% ipython --no-banner

In [1]: import numpy as np

In [2]: import numpy.linalg as la

In [3]: np.set_printoptions(precision=1, suppress=True, linewidth=200)

In [4]: tidy = lambda a: np.round(a, 1) + 0

In [5]: rng = np.random.default_rng(586)

In [6]: W0 = (rng.random((4, 4)) < 0.3) + np.eye(4)

In [7]: W0 /= W0.sum(axis=1, keepdims=True)

In [8]: print(tidy(W0))
[[0.7 0.  0.3 0. ]
 [0.5 0.5 0.  0. ]
 [0.3 0.  0.3 0.3]
 [0.5 0.  0.  0.5]]

In [9]: proj = np.triu(np.array([[1, 1, 1, 1], [-1, -1, 3, 0], [0, -3, -1, 1], [1, 2, 2, 1]]), 1) + np.eye(4)

In [10]: A2 = proj @ W0 @ la.inv(proj)

In [11]: print(tidy(A2))
[[ 2.  -1.5  3.2 -4.3]
 [ 1.5 -1.   2.5 -3. ]
 [ 0.8 -0.8  2.  -2. ]
 [ 0.5 -0.5  1.  -1. ]]

In [12]: print(tidy(np.trace(A2)), tidy(np.trace(W0)))
2.0 2.0

In [13]: print(tidy(np.poly(A2)))
[ 1.  -2.   1.4 -0.4  0.1]

In [14]: print(tidy(la.det(A2)))
0.1

In [15]: print(W0.sum(axis=1))
[1. 1. 1. 1.]

In [16]: print(W0 @ np.ones(4))
[1. 1. 1. 1.]

In [17]: print(tidy(la.matrix_power(W0, 100)))
[[0.5 0.  0.3 0.2]
 [0.5 0.  0.3 0.2]
 [0.5 0.  0.3 0.2]
 [0.5 0.  0.3 0.2]]

In [18]: pr = np.eye(4)[1]

In [19]: for _ in range(5):
    ...:     pr = pr @ W0
    ...:     print(pr.round(1))
    ...: 
[0.5 0.5 0.  0. ]
[0.6 0.2 0.2 0. ]
[0.6 0.1 0.2 0.1]
[0.6 0.1 0.3 0.1]
[0.5 0.  0.3 0.1]

In [20]: E = np.loadtxt("data.csv", delimiter=",")

In [21]: print(E)
[[  0.   1.   7.]
 [ -4.   7.   9.]
 [ -2.   6.  -9.]
 [ -9.   3.  -8.]
 [ 12. -20. -20.]]

In [22]: labels = rng.permutation(4)

In [23]: print(labels)
[2 0 3 1]

In [24]: A2 = W0[labels][:, labels]

In [25]: print(np.trace(A2))
2.0

In [26]: print(tidy(A2))
[[0.3 0.3 0.3 0. ]
 [0.3 0.7 0.  0. ]
 [0.  0.5 0.5 0. ]
 [0.  0.5 0.  0.5]]

In [27]: print(tidy(la.det(A2)), tidy(la.det(W0[labels])))
0.1 -0.1
